$ ipython --no-banner

In [1]: import numpy as np

In [2]: np.set_printoptions(precision=2, suppress=True, linewidth=120, floatmode="fixed")

In [3]: feats = np.load("test13.npy")

In [4]: print(feats)
[[ 0  1  0  1  3  2  5]
 [ 3  4 15  5  0  3  4]
 [ 5  0 25  1  0  2  2]
 [ 4  1 20  0  5  0  2]
 [ 0  3  0  3  3  5  1]
 [ 2  0 10  5  3  4  3]
 [ 4  4 20  2  4  3  5]
 [ 1  0  5  4  3  0  4]]

In [5]: # looks like rank 6

In [6]: r = np.linalg.matrix_rank(feats)

In [7]: print(r)
6

In [8]: N = np.linalg.svd(feats)[2][r:].T

In [9]: print(np.allclose(feats @ N, 0))
True

In [10]: print([int(np.linalg.matrix_rank(np.delete(feats, i, axis=0))) for i in range(8)])
[6, 6, 6, 6, 6, 6, 6, 6]

In [11]: print(np.round(N[:, 0] / N[np.abs(N[:, 0]).round(6).argmax(), 0], 2) + 0)
[ 1.00  0.00 -0.20  0.00  0.00  0.00  0.00]

In [12]: print(np.round(feats @ N, 2) + 0)
[[0.00]
 [0.00]
 [0.00]
 [0.00]
 [0.00]
 [0.00]
 [0.00]
 [0.00]]

In [13]: print([int(np.linalg.matrix_rank(feats[:, :j + 1])) for j in range(7)])
[1, 2, 2, 3, 4, 5, 6]

In [14]: print(np.round(N @ N.T, 2) + 0)
[[ 0.96  0.00 -0.19  0.00  0.00  0.00  0.00]
 [ 0.00  0.00  0.00  0.00  0.00  0.00  0.00]
 [-0.19  0.00  0.04  0.00  0.00  0.00  0.00]
 [ 0.00  0.00  0.00  0.00  0.00  0.00  0.00]
 [ 0.00  0.00  0.00  0.00  0.00  0.00  0.00]
 [ 0.00  0.00  0.00  0.00  0.00  0.00  0.00]
 [ 0.00  0.00  0.00  0.00  0.00  0.00  0.00]]

In [15]: print(N.shape)
(7, 1)

In [16]: ang = np.radians(30)

In [17]: r_ = np.eye(7)

In [18]: r_[2, 2] = r_[1, 1] = np.cos(ang)

In [19]: r_[2, 1], r_[1, 2] = -np.sin(ang), np.sin(ang)

In [20]: print(r_)
[[ 1.00  0.00  0.00  0.00  0.00  0.00  0.00]
 [ 0.00  0.87  0.50  0.00  0.00  0.00  0.00]
 [ 0.00 -0.50  0.87  0.00  0.00  0.00  0.00]
 [ 0.00  0.00  0.00  1.00  0.00  0.00  0.00]
 [ 0.00  0.00  0.00  0.00  1.00  0.00  0.00]
 [ 0.00  0.00  0.00  0.00  0.00  1.00  0.00]
 [ 0.00  0.00  0.00  0.00  0.00  0.00  1.00]]

In [21]: A2 = feats @ r_.T

In [22]: print(np.allclose(np.linalg.norm(feats, axis=1), np.linalg.norm(A2, axis=1)))
True

In [23]: print(np.abs(A2 - feats).max(axis=0))
[ 0.00 12.50  4.68  0.00  0.00  0.00  0.00]

In [24]: print(np.allclose(feats @ feats.T, A2 @ A2.T))
True
